% ipython --no-banner

In [1]: import numpy as np

In [2]: np.set_printoptions(precision=2, suppress=True, linewidth=200, floatmode="fixed")

In [3]: arr = np.load("test11.npy")

In [4]: arr
Out[4]: 
array([[-13.62, -10.43,  -2.22],
       [  5.27,   7.27,  -2.06],
       [  9.39,   7.15,  -2.56],
       [ -3.04,   2.62,  -4.27],
       [  9.27,   0.65,   4.66],
       [ -5.29,   8.41,  -2.78],
       [-10.22,  -3.13,   1.15],
       [ -1.86,  -2.96,   0.75],
       [  1.50,  -8.10,  -1.46],
       [-16.76,  -7.57,   5.34],
       [ -3.32,   3.84,  -1.06],
       [ 26.83,  -3.70,  -1.75],
       [ -7.05,  -2.29,  -2.27],
       [ -6.95,   3.80,  -0.29],
       [ -7.21,  -2.12,   2.25],
       [  3.49,   3.88,   3.00],
       [ 13.39,  -0.10,  -3.24],
       [-14.27,   2.68,  -3.73],
       [  1.29,   0.93,   1.83],
       [-17.89,   5.79,  -0.21],
       [  7.24,   7.04,  -3.79]])

In [5]: cov = np.cov(arr, rowvar=False)

In [6]: cov.shape
Out[6]: (3, 3)

In [7]: np.corrcoef(arr.T)
Out[7]: 
array([[ 1.00,  0.16, -0.16],
       [ 0.16,  1.00, -0.30],
       [-0.16, -0.30,  1.00]])

In [8]: np.argsort(-arr.std(axis=0).round(6), kind="stable")
Out[8]: array([0, 1, 2])

In [9]: np.round(np.corrcoef(arr[:, 2], arr[:, 1])[0, 1], 2)
Out[9]: np.float64(-0.3)

In [10]: cov
Out[10]: 
array([[121.17,   9.41,  -4.96],
       [  9.41,  29.11,  -4.52],
       [ -4.96,  -4.52,   7.69]])

In [11]: np.polyfit(arr[:, 2], arr[:, 1], 1)
Out[11]: array([-0.59,  0.30])

In [12]: other = np.c_[arr[:, :2] @ np.array([[-1, 0], [2, 2]]), np.array([2, 2, 0, 1, 0, 0, 1, 2, 2, 0, 1, 0, 2, 0, 1, 1, 2, 0, 0, 2, 2])]

In [13]: other
Out[13]: 
array([[ -7.24, -20.86,   2.00],
       [  9.27,  14.54,   2.00],
       [  4.91,  14.30,   0.00],
       [  8.28,   5.24,   1.00],
       [ -7.97,   1.30,   0.00],
       [ 22.11,  16.82,   0.00],
       [  3.96,  -6.26,   1.00],
       [ -4.06,  -5.92,   2.00],
       [-17.70, -16.20,   2.00],
       [  1.62, -15.14,   0.00],
       [ 11.00,   7.68,   1.00],
       [-34.23,  -7.40,   0.00],
       [  2.47,  -4.58,   2.00],
       [ 14.55,   7.60,   0.00],
       [  2.97,  -4.24,   1.00],
       [  4.27,   7.76,   1.00],
       [-13.59,  -0.20,   2.00],
       [ 19.63,   5.36,   0.00],
       [  0.57,   1.86,   0.00],
       [ 29.47,  11.58,   2.00],
       [  6.84,  14.08,   2.00]])

In [14]: np.round(np.linalg.lstsq(arr, other[:, 0])[0], 2) + 0
Out[14]: array([-1.00,  2.00,  0.00])

In [15]: np.linalg.matrix_rank(other)
Out[15]: np.int64(3)
